>>> import numpy as np
>>> import numpy.linalg as la
>>> np.set_printoptions(precision=2, suppress=True, linewidth=100, legacy="1.25")
>>> rnd = lambda a: np.round(a, 2) + 0
>>> B = np.array([[5, -3, -9, -7, 3, 7, -5, 9, -1],
...     [-3, -8, 5, 6, -4, -5, 5, 3, 5],
...     [3, -9, -6, -7, -8, -7, 2, 0, 4],
...     [2, 9, -4, 7, -3, -7, -6, 7, 9],
...     [-5, 4, -6, 9, -7, 3, -1, -7, -2],
...     [6, -5, -3, 6, 3, -3, 5, -8, 1],
...     [1, -8, -2, 0, 0, -6, -2, -7, 0],
...     [-6, -1, 6, 2, -8, -6, 9, 3, -2],
...     [-4, 1, 3, 4, -9, 5, -8, -4, -2]])
>>> data = np.triu(B)
>>> print(data)
[[ 5 -3 -9 -7  3  7 -5  9 -1]
 [ 0 -8  5  6 -4 -5  5  3  5]
 [ 0  0 -6 -7 -8 -7  2  0  4]
 [ 0  0  0  7 -3 -7 -6  7  9]
 [ 0  0  0  0 -7  3 -1 -7 -2]
 [ 0  0  0  0  0 -3  5 -8  1]
 [ 0  0  0  0  0  0 -2 -7  0]
 [ 0  0  0  0  0  0  0  3 -2]
 [ 0  0  0  0  0  0  0  0 -2]]
>>> # triangular, det is the product of the diagonal
>>> Uu, s, vt = la.svd(data)
>>> print(rnd(s))
[21.71 19.97 15.23 10.35  8.43  6.15  2.1   1.85  0.03]
>>> print(np.argmax(s[:-1] / (s[1:] + 1e-6)) + 1)
8
>>> B = Uu[:, :8] @ np.diag(s[:8]) @ vt[:8]
>>> print(rnd(np.abs(data - B).max()))
0.02
>>> print(la.matrix_rank(B))
8
>>> print(rnd(la.norm(data - B, 2)), rnd(s[8]))
0.03 0.03
>>> O, r_ = la.qr(data)
>>> print(O @ r_)
[[ 5. -3. -9. -7.  3.  7. -5.  9. -1.]
 [ 0. -8.  5.  6. -4. -5.  5.  3.  5.]
 [ 0.  0. -6. -7. -8. -7.  2.  0.  4.]
 [ 0.  0.  0.  7. -3. -7. -6.  7.  9.]
 [ 0.  0.  0.  0. -7.  3. -1. -7. -2.]
 [ 0.  0.  0.  0.  0. -3.  5. -8.  1.]
 [ 0.  0.  0.  0.  0.  0. -2. -7.  0.]
 [ 0.  0.  0.  0.  0.  0.  0.  3. -2.]
 [ 0.  0.  0.  0.  0.  0.  0.  0. -2.]]
>>> print(np.abs(np.diag(r_)))
[5. 8. 6. 7. 7. 3. 2. 3. 2.]
>>> print(O)
[[ 1.  0.  0.  0.  0.  0.  0.  0.  0.]
 [-0.  1.  0.  0.  0.  0.  0.  0.  0.]
 [-0. -0.  1.  0.  0.  0.  0.  0.  0.]
 [-0. -0. -0.  1.  0.  0.  0.  0.  0.]
 [-0. -0. -0. -0.  1.  0.  0.  0.  0.]
 [-0. -0. -0. -0. -0.  1.  0.  0.  0.]
 [-0. -0. -0. -0. -0. -0.  1.  0.  0.]
 [-0. -0. -0. -0. -0. -0. -0.  1.  0.]
 [-0. -0. -0. -0. -0. -0. -0. -0.  1.]]
>>> print(O.T @ O)
[[1. 0. 0. 0. 0. 0. 0. 0. 0.]
 [0. 1. 0. 0. 0. 0. 0. 0. 0.]
 [0. 0. 1. 0. 0. 0. 0. 0. 0.]
 [0. 0. 0. 1. 0. 0. 0. 0. 0.]
 [0. 0. 0. 0. 1. 0. 0. 0. 0.]
 [0. 0. 0. 0. 0. 1. 0. 0. 0.]
 [0. 0. 0. 0. 0. 0. 1. 0. 0.]
 [0. 0. 0. 0. 0. 0. 0. 1. 0.]
 [0. 0. 0. 0. 0. 0. 0. 0. 1.]]
